$ ipython --no-banner

In [1]: import numpy as np

In [2]: np.set_printoptions(precision=1, suppress=True, linewidth=160, sign=" ")

In [3]: rng = np.random.default_rng(5386)

In [4]: A = rng.normal(size=(19, 3)) + 3 * np.array([0, -3, 2])

In [5]: A
Out[5]: 
array([[ -0.6, -10.1,   5.1],
       [  1.7,  -9.4,   6.5],
       [  2.2,  -9.6,   6.5],
       [ -0.7,  -8.1,   6.9],
       [  1.4, -10.6,   5. ],
       [ -1.7,  -9.4,   7.9],
       [  0.7,  -8.8,   7.1],
       [  0.6,  -7.6,   6.5],
       [ -0.8,  -9.3,   4.4],
       [  0.6,  -9.3,   5.5],
       [  0.8, -10.4,   6.4],
       [  0.6,  -9.9,   6.8],
       [ -0.8, -10.4,   6.5],
       [  0.8, -10.2,   5.5],
       [  1.8,  -9.1,   4.6],
       [  0.9,  -8.3,   6.7],
       [  1.6,  -8.1,   2.7],
       [ -0.2,  -8.1,   5. ],
       [ -0.7,  -9. ,   7.6]])

In [6]: Y = A / np.linalg.norm(A, axis=1, keepdims=True)

In [7]: cov = Y @ Y.T

In [8]: np.round(np.degrees(np.arccos(np.clip(cov[2, 11], -1, 1))), 1)
Out[8]: np.float64(7.9)

In [9]: cov[2]
Out[9]: array([ 1. ,  1. ,  1. ,  1. ,  1. ,  0.9,  1. ,  1. ,  1. ,  1. ,  1. ,  1. ,  1. ,  1. ,  1. ,  1. ,  1. ,  1. ,  1. ])

In [10]: (cov - 2 * np.eye(19)).round(6).argmax(axis=1)
Out[10]: array([  8,   2,   1,  18,  14,   3,   7,   6,   0,  10,   9,  10,  17,   9,   4,   6,   4,  12,   3])

In [11]: d = np.linalg.norm(A[:, None] - A[None], axis=-1)

In [12]: d[:5, :5]
Out[12]: 
array([[ 0. ,  2.8,  3.2,  2.7,  2.1],
       [ 2.8,  0. ,  0.5,  2.7,  1.9],
       [ 3.2,  0.5,  0. ,  3.2,  2. ],
       [ 2.7,  2.7,  3.2,  0. ,  3.7],
       [ 2.1,  1.9,  2. ,  3.7,  0. ]])

In [13]: d[2].round(6).argsort(kind="stable")[:4]
Out[13]: array([  2,   1,  10,  11])

In [14]: np.linalg.norm(A - A.mean(axis=0), axis=1)
Out[14]: array([ 1.6,  1.4,  1.9,  1.8,  1.9,  2.9,  1.3,  1.7,  2. ,  0.5,  1.3,  1. ,  1.8,  1.1,  1.9,  1.3,  3.7,  1.6,  2. ])

In [15]: np.unravel_index(d.round(6).argmax(), d.shape)
Out[15]: (np.int64(5), np.int64(16))

In [16]: np.flatnonzero(d[2] < d.mean() / 2)
Out[16]: array([ 1,  2])

In [17]: d[2]
Out[17]: array([ 3.2,  0.5,  0. ,  3.2,  2. ,  4.2,  1.8,  2.6,  3.7,  1.9,  1.6,  1.6,  3.1,  1.8,  2. ,  1.9,  4.1,  3.1,  3.1])

In [18]: (d + 1e9 * np.eye(19)).round(6).argmin(axis=1)
Out[18]: array([  8,   2,   1,  18,  13,  18,  15,  15,   0,  13,  11,  10,   0,   4,   9,   6,  14,   8,   3])

In [19]: d.mean(axis=1).argmax()
Out[19]: np.int64(16)

In [20]: x0 = np.array([5, 3, 4])

In [21]: target = A @ x0

In [22]: np.linalg.lstsq(A, target)[0]
Out[22]: array([ 5.,  3.,  4.])

In [23]: target = target + 0.3 * rng.normal(size=19)

In [24]: target.round(1) + 0
Out[24]: array([-13.2,   6.5,   8. ,  -0.7,  -4.6,  -5.6,   4.8,   5.8, -14.3,  -1.8,  -1.5,   0.2,  -9.1,  -4.1,  -0.4,   6.4,  -5.5,  -4.9,   0. ])

In [25]: c, *_ = np.linalg.lstsq(A, target)

In [26]: c.round()
Out[26]: array([ 5.,  3.,  4.])

In [27]: [round(float(np.linalg.norm(np.linalg.solve(A.T @ A + lam * np.eye(3), A.T @ target))), 2) for lam in (0, 1, 10, 100)]
Out[27]: [6.98, 6.54, 4.2, 0.93]

In [28]: np.round(np.linalg.norm(target - A @ c), 1)
Out[28]: np.float64(1.3)
